$ python -q
>>> import numpy as np
>>> from numpy import linalg as LA
>>> np.set_printoptions(suppress=True, linewidth=140)
>>> arr = np.loadtxt("m.csv", delimiter=",")
>>> print(arr)
[[  4.  -5.  -8.   3.   9.   4.  -2.  -7.  -9.   2.  -2.]
 [ -2.   3. -17.   9.  18.   5.   1.  -7.   0.   5.  -4.]
 [  2.  -3. -18.   5.  17.  -4.  -6.  -1.  -5.   5.  -2.]
 [ -6.  -3. -12.   6.  19.  -7.  -1.  -1. -11.  11. -10.]
 [ -7. -11.  -9.  -3.  24.   2.  -2.   0. -14.  19. -12.]
 [ -6. -14.  -3.  -5.  18.  -7.   1.  -8. -11.  22. -14.]
 [-14. -20. -12.  -7.  26.  -9.  -2.  -1. -13.  17. -23.]
 [-23. -23.  -3.  -3.  23.  -3.   3.  -4. -15.  24. -30.]
 [-17. -20.  -7.   5.  23.  -7.   6.   0. -17.  33. -25.]
 [ -8. -20. -13.   4.  14.   2.   3.   4. -20.  27. -22.]
 [ -7. -26.  -5.  -5.  20.   0.  11.   4. -21.  18. -31.]
 [-16. -33.  -8. -10.  21.   0.  14.  -5. -15.  19. -29.]
 [-13. -27.  -5.  -2.  29.   5.   6.   0.  -8.  13. -33.]
 [ -4. -36.   0.   5.  36.  12.  11.   4.  -9.   8. -34.]
 [ -6. -30.   5.  10.  42.   8.   3.   2. -11.  16. -34.]
 [ -1. -27.  13.  10.  43.   9.  -2.  -1.  -3.  10. -43.]
 [  2. -23.   9.  11.  48.   6.   4.  -4.  -2.  17. -44.]
 [ -5. -28.   6.   6.  57.   9.   2.   2.  -3.  18. -50.]
 [ -1. -20.  13.   2.  53.   5.  -3.   8.   4.  20. -47.]
 [  3. -27.   5.   7.  62.  11.  -7.  12.  13.  20. -50.]
 [ 11. -28.  -1.  15.  58.  10.  -4.  20.   6.  13. -59.]
 [ 17. -26. -10.  20.  64.  17.  -2.  27.   4.  22. -54.]
 [ 25. -25. -18.  17.  55.  22.   1.  27.   8.  14. -60.]]
>>> Xc = arr - arr.mean(axis=0)
>>> V = LA.svd(Xc)[2][:1]
>>> A2 = Xc - Xc @ V.T @ V
>>> print(np.round(np.cov(Xc @ V.T, rowvar=False), 1))
880.4
>>> print(round(float(LA.norm(A2) / LA.norm(Xc)), 1))
0.6
>>> x0 = np.array([-6, -3, 9, -3, 2, -7, -5, 0, 3, 0, -8])
>>> y = arr @ x0
>>> print(np.round(LA.lstsq(arr, y)[0], 1) + 0)
[-6. -3.  9. -3.  2. -7. -5.  0.  3.  0. -8.]
>>> print(np.round(LA.solve(arr.T @ arr, arr.T @ y), 1) + 0)
[-6. -3.  9. -3.  2. -7. -5.  0.  3.  0. -8.]
>>> print(y)
[-101. -149.  -87.   58.  101.  225.  327.  436.  298.   94.  260.  312.  353.  295.  393.  542.  485.  582.  651.  608.  520.  289.  167.]
>>> try:
...     LA.solve(arr, y)
... except LA.LinAlgError as e:
...     print("failed:", e)
... 
failed: Last 2 dimensions of the array must be square
>>> rng = np.random.default_rng(377834)
>>> y = y + 0.3 * rng.normal(size=23)
>>> print(y.round(1))
[-101.  -149.4  -86.9   57.8  100.7  225.2  327.   436.   298.1   94.2  259.6  312.   353.3  294.8  392.3  542.1  485.1  581.8  650.9
  608.2  520.3  289.3  167.4]
>>> coef, *_ = LA.lstsq(arr, y)
>>> print([round(float(LA.norm(LA.solve(arr.T @ arr + lam * np.eye(11), arr.T @ y))), 2) for lam in (0, 1, 10, 100)])
[16.93, 16.91, 16.72, 15.42]
>>> print(np.round(arr.T @ (y - arr @ coef), 1) + 0)
[0. 0. 0. 0. 0. 0. 0. 0. 0. 0. 0.]
>>> print(coef.round())
[-6. -3.  9. -3.  2. -7. -5. -0.  3.  0. -8.]
>>> Xc = arr - arr.mean(axis=0)
>>> left, sv, Vt = LA.svd(Xc, full_matrices=False)
>>> print(np.abs(Vt[0]).argmax())
10
>>> print(np.round(np.abs(Vt[-1]), 1) + 0)
[0.1 0.  0.3 0.1 0.1 0.2 0.5 0.6 0.4 0.  0.2]
>>> print(np.round(Vt[0] * np.sign(Vt[0, np.abs(Vt[0]).argmax()]), 1) + 0)
[-0.2  0.2 -0.1 -0.2 -0.6 -0.2  0.  -0.3 -0.2  0.   0.6]
>>> print((np.sign(left[:, 0]) == np.sign(left[0, 0])).astype(int))
[1 1 1 1 1 1 1 1 1 1 1 1 1 0 0 0 0 0 0 0 0 0 0]
>>> print(LA.matrix_rank(Xc))
11
>>> print(np.round(sv ** 2 / (sv ** 2).sum(), 1) + 0)
[0.7 0.2 0.1 0.  0.  0.  0.  0.  0.  0.  0. ]
>>> A2 = np.array([[0, -6, 4, -6, -1, 8, -2, -1, 0],
...     [5, 8, -5, -6, -6, 8, -6, -3, 0],
...     [-5, 9, -9, -7, 1, -1, -8, -4, -6],
...     [1, -5, 4, -5, -8, 0, 6, 6, -5],
...     [8, 4, 0, -4, -4, 5, 5, 8, -3],
...     [-6, 9, -2, -9, -7, 3, -7, 3, -2],
...     [-3, -8, 5, 9, 7, 0, 4, 3, -3],
...     [-2, -5, -7, -8, -9, 7, 6, -8, 8],
...     [0, 9, -6, 1, 9, 6, 5, -8, 7]])
>>> data = np.tril(A2)
>>> print(data)
[[ 0  0  0  0  0  0  0  0  0]
 [ 5  8  0  0  0  0  0  0  0]
 [-5  9 -9  0  0  0  0  0  0]
 [ 1 -5  4 -5  0  0  0  0  0]
 [ 8  4  0 -4 -4  0  0  0  0]
 [-6  9 -2 -9 -7  3  0  0  0]
 [-3 -8  5  9  7  0  4  0  0]
 [-2 -5 -7 -8 -9  7  6 -8  0]
 [ 0  9 -6  1  9  6  5 -8  7]]
>>> A2 = data + rng.integers(-2, 3, (9, 8)) @ rng.integers(-2, 3, (8, 9))
>>> print(A2)
[[ -3  -4   6  -1  -4   3   0   2  -2]
 [ 17  12   1   4  12  -5   7  12   2]
 [-13  15 -16   0   4   9   7   7   3]
 [  1   0  11  -8   1  -2  -3   4   0]
 [  6   4  14 -10  -6  -2  -3 -10   2]
 [ -9   1   3 -17  -9   1  -8  -6 -10]
 [  2  -4  11   6  16  -6   4   1  -1]
 [ -2  -5  -2 -11  -6   3   5 -17   1]
 [  3  13  -9   7   8  11  11   5  11]]
>>> print(np.round(LA.svd(A2 - data, compute_uv=False), 1) + 0)
[36.2 24.9 14.7 13.  11.4  6.5  1.5  0.6  0. ]
>>> print(LA.matrix_rank(A2 - data, tol=1e-8))
8
>>> lab = arr[:, 9] > np.median(arr[:, 9])
>>> r0 = arr[lab].mean(axis=0) - arr[~lab].mean(axis=0)
>>> print(((arr - arr.mean(axis=0)) @ r0 > 0).astype(int))
[0 0 0 0 0 1 1 1 1 1 1 1 1 1 1 0 1 1 1 1 0 0 0]
>>> print(np.argsort(-np.abs(r0).round(6), kind="stable"))
[ 9  0  3 10  8  1  5  2  6  4  7]
>>> print(r0.round(1))
[-6.2 -3.9  2.2 -5.2  1.1 -2.4  1.6  1.1 -3.9 11.1 -4.1]
>>> mat = np.tril(np.array([[2, 2, 2, 0, 2, 1, 0, 1, 1, 3, 0],
...     [2, 0, 1, 1, 2, 0, 2, 0, 0, 3, 0],
...     [2, 0, 0, 2, 0, 2, 2, 1, 1, 0, 2],
...     [2, 2, 3, 0, 2, 3, 3, 0, 1, 2, 1],
...     [0, 2, 0, 0, 0, 1, 0, 3, 1, 2, 2],
...     [2, 0, 1, 0, 0, 1, 3, 1, 0, 3, 0],
...     [1, 0, 0, 1, 0, 3, 3, 0, 2, 1, 0],
...     [0, 3, 0, 3, 0, 0, 0, 0, 1, 2, 0],
...     [1, 2, 3, 0, 3, 1, 1, 1, 0, 0, 1],
...     [0, 2, 0, 3, 0, 3, 1, 1, 1, 3, 0],
...     [2, 3, 0, 2, 1, 3, 0, 1, 2, 0, 2]]), -1) + np.eye(11, dtype=int)
>>> print(mat)
[[1 0 0 0 0 0 0 0 0 0 0]
 [2 1 0 0 0 0 0 0 0 0 0]
 [2 0 1 0 0 0 0 0 0 0 0]
 [2 2 3 1 0 0 0 0 0 0 0]
 [0 2 0 0 1 0 0 0 0 0 0]
 [2 0 1 0 0 1 0 0 0 0 0]
 [1 0 0 1 0 3 1 0 0 0 0]
 [0 3 0 3 0 0 0 1 0 0 0]
 [1 2 3 0 3 1 1 1 1 0 0]
 [0 2 0 3 0 3 1 1 1 1 0]
 [2 3 0 2 1 3 0 1 2 0 1]]
>>> lab = rng.permutation(11)
>>> A2 = arr[:, lab] * rng.choice([-1, 1], 11)
>>> print(A2)
[[  9.  -7.   4.  -4.   2.   8.  -3.  -2.   9.   5.  -2.]
 [ 18.  -7.   5.   2.   5.  17.  -9.   1.  -0.  -3.  -4.]
 [ 17.  -1.  -4.  -2.   5.  18.  -5.  -6.   5.   3.  -2.]
 [ 19.  -1.  -7.   6.  11.  12.  -6.  -1.  11.   3. -10.]
 [ 24.   0.   2.   7.  19.   9.   3.  -2.  14.  11. -12.]
 [ 18.  -8.  -7.   6.  22.   3.   5.   1.  11.  14. -14.]
 [ 26.  -1.  -9.  14.  17.  12.   7.  -2.  13.  20. -23.]
 [ 23.  -4.  -3.  23.  24.   3.   3.   3.  15.  23. -30.]
 [ 23.   0.  -7.  17.  33.   7.  -5.   6.  17.  20. -25.]
 [ 14.   4.   2.   8.  27.  13.  -4.   3.  20.  20. -22.]
 [ 20.   4.   0.   7.  18.   5.   5.  11.  21.  26. -31.]
 [ 21.  -5.   0.  16.  19.   8.  10.  14.  15.  33. -29.]
 [ 29.   0.   5.  13.  13.   5.   2.   6.   8.  27. -33.]
 [ 36.   4.  12.   4.   8.  -0.  -5.  11.   9.  36. -34.]
 [ 42.   2.   8.   6.  16.  -5. -10.   3.  11.  30. -34.]
 [ 43.  -1.   9.   1.  10. -13. -10.  -2.   3.  27. -43.]
 [ 48.  -4.   6.  -2.  17.  -9. -11.   4.   2.  23. -44.]
 [ 57.   2.   9.   5.  18.  -6.  -6.   2.   3.  28. -50.]
 [ 53.   8.   5.   1.  20. -13.  -2.  -3.  -4.  20. -47.]
 [ 62.  12.  11.  -3.  20.  -5.  -7.  -7. -13.  27. -50.]
 [ 58.  20.  10. -11.  13.   1. -15.  -4.  -6.  28. -59.]
 [ 64.  27.  17. -17.  22.  10. -20.  -2.  -4.  26. -54.]
 [ 55.  27.  22. -25.  14.  18. -17.   1.  -8.  25. -60.]]
>>> left, _, Vt = LA.svd(arr.T @ A2)
>>> print(lab)
[ 4  7  5  0  9  2  3  6  8  1 10]
>>> print(np.round(LA.lstsq(arr, A2)[0], 1) + 0)
[[ 0.  0.  0. -1.  0.  0.  0.  0.  0.  0.  0.]
 [ 0.  0.  0.  0.  0.  0.  0.  0.  0. -1.  0.]
 [ 0.  0.  0.  0.  0. -1.  0.  0.  0.  0.  0.]
 [ 0.  0.  0.  0.  0.  0. -1.  0.  0.  0.  0.]
 [ 1.  0.  0.  0.  0.  0.  0.  0.  0.  0.  0.]
 [ 0.  0.  1.  0.  0.  0.  0.  0.  0.  0.  0.]
 [ 0.  0.  0.  0.  0.  0.  0.  1.  0.  0.  0.]
 [ 0.  1.  0.  0.  0.  0.  0.  0.  0.  0.  0.]
 [ 0.  0.  0.  0.  0.  0.  0.  0. -1.  0.  0.]
 [ 0.  0.  0.  0.  1.  0.  0.  0.  0.  0.  0.]
 [ 0.  0.  0.  0.  0.  0.  0.  0.  0.  0.  1.]]
>>> lab = A2[:, 1] > np.median(A2[:, 1])
>>> r0 = A2[lab].mean(axis=0) - A2[~lab].mean(axis=0)
>>> print(lab.astype(int))
[0 0 0 0 0 0 0 0 0 1 1 0 0 1 1 0 0 1 1 1 1 1 1]
>>> print(((A2 - A2.mean(axis=0)) @ r0 > 0).astype(int))
[0 0 0 0 0 0 0 0 0 0 0 0 0 1 1 1 1 1 1 1 1 1 1]
>>> print(r0.round(1) + 0)
[ 21.6  14.   10.1 -10.    2.4  -4.4  -6.6   0.   -6.6  10.8 -23.3]
>>> print(np.argsort(-np.abs(r0).round(6), kind="stable"))
[10  0  1  9  2  3  6  8  5  4  7]
>>> M = np.array([[2.2, 0.7, -1.6, -2.9, -2.1],
...     [0.7, 2.9, -1.4, 0.2, 0.9],
...     [-1.6, -1.4, -2.0, -0.9, 0.6],
...     [-2.9, 0.2, -0.9, 0.4, -1.8],
...     [-2.1, 0.9, 0.6, -1.8, 2.4]])
>>> print(M)
[[ 2.2  0.7 -1.6 -2.9 -2.1]
 [ 0.7  2.9 -1.4  0.2  0.9]
 [-1.6 -1.4 -2.  -0.9  0.6]
 [-2.9  0.2 -0.9  0.4 -1.8]
 [-2.1  0.9  0.6 -1.8  2.4]]
>>> vals, V = LA.eigvalsh(M)
Traceback (most recent call last):
  File "<python-input-59>", line 1, in <module>
    vals, V = LA.eigvalsh(M)
    ^^^^^^^
ValueError: too many values to unpack (expected 2)
>>> vals, V = LA.eigh(M)
>>> print(np.abs(V[:, -1]).round(6).argmax())
0
>>> print(np.round(LA.svd(M, compute_uv=False), 1))
[5.  4.  3.9 3.  2. ]
>>> print(np.round(V @ np.diag(vals) @ V.T, 1))
[[ 2.2  0.7 -1.6 -2.9 -2.1]
 [ 0.7  2.9 -1.4  0.2  0.9]
 [-1.6 -1.4 -2.  -0.9  0.6]
 [-2.9  0.2 -0.9  0.4 -1.8]
 [-2.1  0.9  0.6 -1.8  2.4]]
>>> print((vals > 1e-8).sum(), (vals < -1e-8).sum())
3 2
>>> print(vals.round(1))
[-4.  -2.   3.   3.9  5. ]
>>> print(np.all(LA.eigvalsh(M) > 0))
False
>>> print(np.round(LA.eigvalsh(M).min(), 1))
-4.0
>>> r0 = np.array([2, 1, 2, 3, 2])
>>> A2 = M + np.outer(r0, np.eye(5)[2])
>>> print(LA.matrix_rank(LA.inv(A2) - LA.inv(M), tol=1e-8))
1
>>> print(A2.round(1))
[[ 2.2  0.7  0.4 -2.9 -2.1]
 [ 0.7  2.9 -0.4  0.2  0.9]
 [-1.6 -1.4  0.  -0.9  0.6]
 [-2.9  0.2  2.1  0.4 -1.8]
 [-2.1  0.9  2.6 -1.8  2.4]]
>>> A = np.loadtxt("sample4.csv", delimiter=",")
>>> print(A)
[[0. 6. 8. 4. 9. 7. 8. 1. 4.]
 [0. 0. 9. 2. 0. 2. 8. 9. 6.]
 [0. 0. 0. 7. 0. 9. 9. 6. 1.]
 [0. 0. 0. 0. 2. 2. 6. 8. 4.]
 [0. 0. 0. 0. 0. 1. 0. 3. 1.]
 [0. 0. 0. 0. 0. 0. 9. 1. 9.]
 [0. 0. 0. 0. 0. 0. 0. 4. 4.]
 [0. 0. 0. 0. 0. 0. 0. 0. 8.]
 [0. 0. 0. 0. 0. 0. 0. 0. 0.]]
>>> print(round(float(LA.eigvals(M).sum().real), 1))
5.9
>>> print(np.round(np.einsum("ii->", M), 1))
5.9
>>> print(np.round(np.einsum("ij,ji->", M, M), 1))
69.4
>>> print(np.round(np.poly(M), 1))
[   1.    -5.9  -17.3  123.7   20.8 -474.4]
>>> J = np.loadtxt("mat.csv", delimiter=",")
>>> print(J.round(1) + 0)
[[-2.8  6.2 -3.1  4.5 -4.9]
 [ 2.6 -8.6 -2.6 -1.6  3. ]
 [-1.9  8.1  5.4 -0.5 -1.3]
 [ 2.  -2.   6.6 -5.2  4.7]
 [ 1.   1.4  7.9 -4.7  3.6]
 [ 2.5 -8.6 -3.2 -1.2  2.7]
 [-1.8  1.2 -7.   5.2 -4.5]
 [-1.2  7.1  6.7 -1.8  0. ]
 [-1.6  0.5 -7.3  5.1 -4.3]
 [-2.8  8.4  1.   2.6 -3.8]
 [ 0.4 -5.2 -7.8  3.2 -1.6]]
>>> basis = J[[1, 3]].astype(float)
>>> for _ in range(4):
...     lab = LA.norm(J[:, None] - basis, axis=-1).argmin(axis=1)
...     basis = np.array([J[lab == j].mean(axis=0) for j in range(2)])
... 
>>> print(lab)
[0 0 1 1 1 0 0 1 0 1 0]
>>> print(np.abs(basis[1] - basis[0]).argmax())
2
>>> print(basis.round(1))
[[-0.1 -2.4 -5.2  2.5 -1.6]
 [-0.6  4.6  5.5 -1.9  0.6]]
>>> print(np.bincount(lab))
[6 5]
>>> F = np.array([[1, -1, -1, 1, 1, -1, -1, 1],
...     [1, 1, 1, 1, 1, 1, 1, 1],
...     [1, 1, -1, -1, 1, 1, -1, -1],
...     [1, -1, 1, -1, 1, -1, 1, -1]])
>>> print(F)
[[ 1 -1 -1  1  1 -1 -1  1]
 [ 1  1  1  1  1  1  1  1]
 [ 1  1 -1 -1  1  1 -1 -1]
 [ 1 -1  1 -1  1 -1  1 -1]]
>>> C2 = F.T @ F
>>> print(np.allclose(C2, C2.T))
True
>>> x0 = np.array([3, 2, 5, 4, 5, 3, 2, 6])
>>> print(np.einsum("ij,j->i", F, x0))
[ 6 30 -4  0]
>>> print((F @ x0).argmax())
1
>>> print(np.sign((F @ x0).round(6)))
[ 1  1 -1  0]
>>> print(F @ (2 * x0))
[12 60 -8  0]
>>> print(F @ np.eye(8)[0])
[1. 1. 1. 1.]
